% python3 -q
>>> import numpy as np
>>> from numpy import linalg as LA
>>> np.set_printoptions(suppress=True, linewidth=200)
>>> A = np.load("test12.npy")
>>> print(A.round(3))
[[0.159 0.096 0.223 0.223 0.159]
 [0.096 0.057 0.134 0.134 0.096]
 [0.223 0.134 0.312 0.312 0.223]
 [0.223 0.134 0.312 0.312 0.223]
 [0.159 0.096 0.223 0.223 0.159]]
>>> rank = LA.matrix_rank(A)
>>> print(rank)
1
>>> ns = LA.svd(A)[2][rank:].T
>>> print(np.round(A @ ns, 3) + 0)
[[0. 0. 0. 0.]
 [0. 0. 0. 0.]
 [0. 0. 0. 0.]
 [0. 0. 0. 0.]
 [0. 0. 0. 0.]]
>>> print(ns.shape)
(5, 4)
>>> print([int(LA.matrix_rank(A[:, :j + 1])) for j in range(5)])
[1, 1, 1, 1, 1]
>>> rng = np.random.default_rng(577223)
>>> idx = rng.integers(0, 2, 4)
>>> J = np.array([[0, 3, 5, 1], [2, 2, 4, 3], [4, 0, 4, 4], [3, 4, 0, 1]]) * (idx[:, None] == idx)
>>> print(J)
[[0 0 0 0]
 [0 2 4 3]
 [0 0 4 4]
 [0 4 0 1]]
>>> print(np.round(LA.det(2 * J), 3), round(float(LA.det(J)), 3))
0.0 0.0
>>> print(round(LA.eigvals(J).sum().real, 3))
7.0
>>> print(np.kron(np.eye(2, dtype=int), J))
[[0 0 0 0 0 0 0 0]
 [0 2 4 3 0 0 0 0]
 [0 0 4 4 0 0 0 0]
 [0 4 0 1 0 0 0 0]
 [0 0 0 0 0 0 0 0]
 [0 0 0 0 0 2 4 3]
 [0 0 0 0 0 0 4 4]
 [0 0 0 0 0 4 0 1]]
>>> print(np.round(np.poly(J), 3))
[  1.  -7.   2. -24.   0.]
>>> print(round(float(LA.det(J.T)), 3))
0.0
>>> A2 = np.array([[1, 0, 0, 2, 0],
...     [2, 1, 1, 0, 2],
...     [0, 2, 2, 2, 0],
...     [1, 2, 1, 0, 0],
...     [0, 2, 0, 0, 2]])
>>> W2 = np.array([[1]])
>>> feats = np.block([[A2, np.zeros((5, 1))], [np.zeros((1, 5)), W2]])
>>> print(feats)
[[1. 0. 0. 2. 0. 0.]
 [2. 1. 1. 0. 2. 0.]
 [0. 2. 2. 2. 0. 0.]
 [1. 2. 1. 0. 0. 0.]
 [0. 2. 0. 0. 2. 0.]
 [0. 0. 0. 0. 0. 1.]]
>>> A2 = LA.invert(feats)
Traceback (most recent call last):
  File "<python-input-24>", line 1, in <module>
    A2 = LA.invert(feats)
         ^^^^^^^^^
AttributeError: module 'numpy.linalg' has no attribute 'invert'
>>> A2 = LA.inv(feats)
>>> print(np.round(LA.det(feats) * A2, 3))
[[ 12.   8. -12.  16.  -8.   0.]
 [  4. -12.  -4.  20.  12.   0.]
 [-20.  16.  20. -12. -16.  -0.]
 [ 16.  -4.   6.  -8.   4.   0.]
 [ -4.  12.   4. -20.  10.  -0.]
 [  0.   0.   0.   0.   0.  44.]]
>>> print(A2.round(3))
[[ 0.273  0.182 -0.273  0.364 -0.182  0.   ]
 [ 0.091 -0.273 -0.091  0.455  0.273  0.   ]
 [-0.455  0.364  0.455 -0.273 -0.364 -0.   ]
 [ 0.364 -0.091  0.136 -0.182  0.091  0.   ]
 [-0.091  0.273  0.091 -0.455  0.227 -0.   ]
 [ 0.     0.     0.     0.     0.     1.   ]]
>>> print(round(float(LA.det(feats) * LA.det(A2)), 3))
1.0
>>> print(np.round(LA.cond(feats), 3))
5.509
>>> Q, r_ = LA.qr(feats)
>>> print(np.round(Q @ r_, 3) + 0)
[[1. 0. 0. 2. 0. 0.]
 [2. 1. 1. 0. 2. 0.]
 [0. 2. 2. 2. 0. 0.]
 [1. 2. 1. 0. 0. 0.]
 [0. 2. 0. 0. 2. 0.]
 [0. 0. 0. 0. 0. 1.]]
>>> print(np.trace(Q @ Q.T))
6.0
>>> print(round(abs(r_[0, 0]), 3), round(LA.norm(feats[:, 0]), 3))
2.449 2.449
